$ ipython --no-banner

In [1]: import numpy as np

In [2]: from numpy import linalg as LA

In [3]: np.set_printoptions(precision=2, suppress=True, linewidth=160)

In [4]: W0 = np.load("dump.npy")

In [5]: W0
Out[5]: 
array([[0, 1, 0, 0],
       [0, 0, 0, 1],
       [1, 0, 0, 0],
       [0, 0, 1, 0]])

In [6]: rng = np.random.default_rng(622)

In [7]: z = rng.permutation(4)

In [8]: M2 = W0[:, z] * rng.choice([-1, 1], 4)

In [9]: M2
Out[9]: 
array([[ 0,  0,  0,  1],
       [ 0, -1,  0,  0],
       [ 0,  0,  1,  0],
       [-1,  0,  0,  0]])

In [10]: U, _, Vh = LA.svd(W0.T @ M2)

In [11]: z
Out[11]: array([2, 3, 0, 1])

In [12]: LA.matrix_power(W0, 2)
Out[12]: 
array([[0, 0, 0, 1],
       [0, 0, 1, 0],
       [0, 1, 0, 0],
       [1, 0, 0, 0]])

In [13]: np.sort(np.abs(LA.eigvals(W0)))[::-1]
Out[13]: array([1., 1., 1., 1.])

In [14]: pr = np.eye(4)[2]

In [15]: for _ in range(5):
    ...:     pr = pr @ W0
    ...:     print(pr.round(2))
    ...: 
[1. 0. 0. 0.]
[0. 1. 0. 0.]
[0. 0. 0. 1.]
[0. 0. 1. 0.]
[1. 0. 0. 0.]

In [16]: F = np.loadtxt("out11.csv", delimiter=",")

In [17]: F
Out[17]: 
array([[  0.,   1.,  -2.,  -1.,  -3.],
       [  3.,   2.,  -1.,  -1.,  -1.],
       [  1.,  -1.,  -4.,   2.,  -3.],
       [  4.,   0.,  -2.,   4.,  -4.],
       [  2.,   2.,  -2.,   7.,  -7.],
       [  4.,   2.,   1.,   9.,  -7.],
       [  6.,   3.,   4.,   7.,  -9.],
       [  3.,   2.,   4.,   6., -11.],
       [  5.,   4.,   6.,   9., -12.],
       [  2.,   7.,   9.,  10.,  -9.],
       [ -1.,   8.,  12.,   9., -10.],
       [ -3.,   7.,  11.,   9.,  -7.],
       [ -6.,   4.,  11.,   6.,  -7.],
       [ -6.,   7.,  13.,   6.,  -9.],
       [ -6.,  10.,  11.,   4., -11.],
       [ -5.,   9.,  11.,   2., -10.],
       [ -2.,   8.,  11.,   1., -12.],
       [  1.,   6.,  13.,   0., -11.],
       [ -1.,   9.,  13.,   1.,  -8.],
       [ -4.,  10.,  15.,   4., -11.],
       [ -6.,   7.,  14.,   4., -11.],
       [ -4.,   7.,  15.,   5.,  -8.],
       [ -4.,   4.,  17.,   4., -10.],
       [ -7.,   1.,  18.,   6., -13.],
       [-10.,  -2.,  15.,   9., -15.],
       [-12.,  -4.,  17.,   6., -13.],
       [-14.,  -2.,  20.,   6., -13.],
       [-16.,  -5.,  18.,   4., -12.],
       [-17.,  -2.,  17.,   3., -15.],
       [-19.,  -2.,  20.,   6., -17.],
       [-21.,   1.,  18.,   5., -17.],
       [-21.,   4.,  19.,   6., -14.],
       [-21.,   6.,  19.,   7., -11.],
       [-21.,   4.,  22.,  10.,  -8.],
       [-23.,   1.,  22.,  12., -10.],
       [-20.,   3.,  23.,   9.,  -8.],
       [-23.,   3.,  23.,   6.,  -9.],
       [-20.,   3.,  24.,   5.,  -8.],
       [-22.,   0.,  27.,   6.,  -7.],
       [-21.,   1.,  26.,   3.,  -7.],
       [-22.,  -2.,  26.,   3.,  -5.],
       [-20.,  -1.,  28.,   4.,  -5.],
       [-17.,   0.,  25.,   2.,  -5.]])

In [18]: M2 = np.c_[F[:, :1] @ np.array([[9]]), np.array([3, 2, 8, -8, -1, 0, -6, 5, -1, -6, -3, -7, -5, -3, 4, -9, 3, -1, 9, 2, 8, -5, 9, -2, 2, -6, 2, -4, -7, 9, 8, 5, 8, 4, 2, -3, 8, -6, 1, -5, 2, -2, 9])]

In [19]: M2
Out[19]: 
array([[   0.,    3.],
       [  27.,    2.],
       [   9.,    8.],
       [  36.,   -8.],
       [  18.,   -1.],
       [  36.,    0.],
       [  54.,   -6.],
       [  27.,    5.],
       [  45.,   -1.],
       [  18.,   -6.],
       [  -9.,   -3.],
       [ -27.,   -7.],
       [ -54.,   -5.],
       [ -54.,   -3.],
       [ -54.,    4.],
       [ -45.,   -9.],
       [ -18.,    3.],
       [   9.,   -1.],
       [  -9.,    9.],
       [ -36.,    2.],
       [ -54.,    8.],
       [ -36.,   -5.],
       [ -36.,    9.],
       [ -63.,   -2.],
       [ -90.,    2.],
       [-108.,   -6.],
       [-126.,    2.],
       [-144.,   -4.],
       [-153.,   -7.],
       [-171.,    9.],
       [-189.,    8.],
       [-189.,    5.],
       [-189.,    8.],
       [-189.,    4.],
       [-207.,    2.],
       [-180.,   -3.],
       [-207.,    8.],
       [-180.,   -6.],
       [-198.,    1.],
       [-189.,   -5.],
       [-198.,    2.],
       [-180.,   -2.],
       [-153.,    9.]])

In [20]: np.round(LA.lstsq(F, M2[:, 0])[0], 2) + 0
Out[20]: array([9., 0., 0., 0., 0.])

In [21]: proj = F @ LA.solve(F.T @ F, F.T)

In [22]: np.round(proj @ F[:, 1], 2) + 0
Out[22]: 
array([ 1.,  2., -1.,  0.,  2.,  2.,  3.,  2.,  4.,  7.,  8.,  7.,  4.,  7., 10.,  9.,  8.,  6.,  9., 10.,  7.,  7.,  4.,  1., -2., -4., -2., -5., -2., -2.,
        1.,  4.,  6.,  4.,  1.,  3.,  3.,  3.,  0.,  1., -2., -1.,  0.])

In [23]: round(np.trace(proj), 2)
Out[23]: np.float64(5.0)

In [24]: X = np.array([[1, 1, 2, 2, 1],
    ...:     [1, 1, 0, 0, 3],
    ...:     [1, 0, 0, 0, 1],
    ...:     [0, 0, 0, 3, 2],
    ...:     [3, 3, 0, 2, 1],
    ...:     [1, 3, 2, 2, 0],
    ...:     [0, 1, 2, 2, 1],
    ...:     [2, 3, 1, 3, 2],
    ...:     [3, 1, 1, 1, 0]]) * (rng.random((9, 5)) < 0.3)

In [25]: X
Out[25]: 
array([[0, 1, 0, 2, 1],
       [1, 0, 0, 0, 0],
       [0, 0, 0, 0, 0],
       [0, 0, 0, 3, 0],
       [3, 0, 0, 0, 0],
       [0, 3, 0, 0, 0],
       [0, 0, 0, 2, 0],
       [0, 3, 0, 0, 0],
       [3, 0, 1, 0, 0]])

In [26]: x0 = np.array([0, -2, 0, 1, 3])

In [27]: y = X @ x0

In [28]: np.round(LA.pinv(X) @ X, 2) + 0
Out[28]: 
array([[1., 0., 0., 0., 0.],
       [0., 1., 0., 0., 0.],
       [0., 0., 1., 0., 0.],
       [0., 0., 0., 1., 0.],
       [0., 0., 0., 0., 1.]])

In [29]: y
Out[29]: array([ 3,  0,  0,  3,  0, -6,  2, -6,  0])

In [30]: np.round(LA.lstsq(X, y)[0], 2) + 0
Out[30]: array([ 0., -2.,  0.,  1.,  3.])

In [31]: LA.solve(X.T @ X, X.T @ y)
Out[31]: array([ 0., -2.,  0.,  1.,  3.])

In [32]: y = y + 0.05 * rng.normal(size=9)

In [33]: y
Out[33]: array([ 3.12, -0.02, -0.03,  2.97,  0.01, -5.96,  1.9 , -6.08,  0.01])

In [34]: coef, *_ = LA.lstsq(X, y)

In [35]: [round(float(LA.norm(LA.solve(X.T @ X + lam * np.eye(5), X.T @ y))), 2) for lam in (0, 1, 10, 100)]
Out[35]: [3.88, 2.54, 1.45, 0.33]

In [36]: coef.round(2) + 0
Out[36]: array([ 0.  , -2.01,  0.01,  0.98,  3.17])

In [37]: coef.round()
Out[37]: array([ 0., -2.,  0.,  1.,  3.])

In [38]: round(float(LA.norm(y - X @ coef)), 2)
Out[38]: 0.12
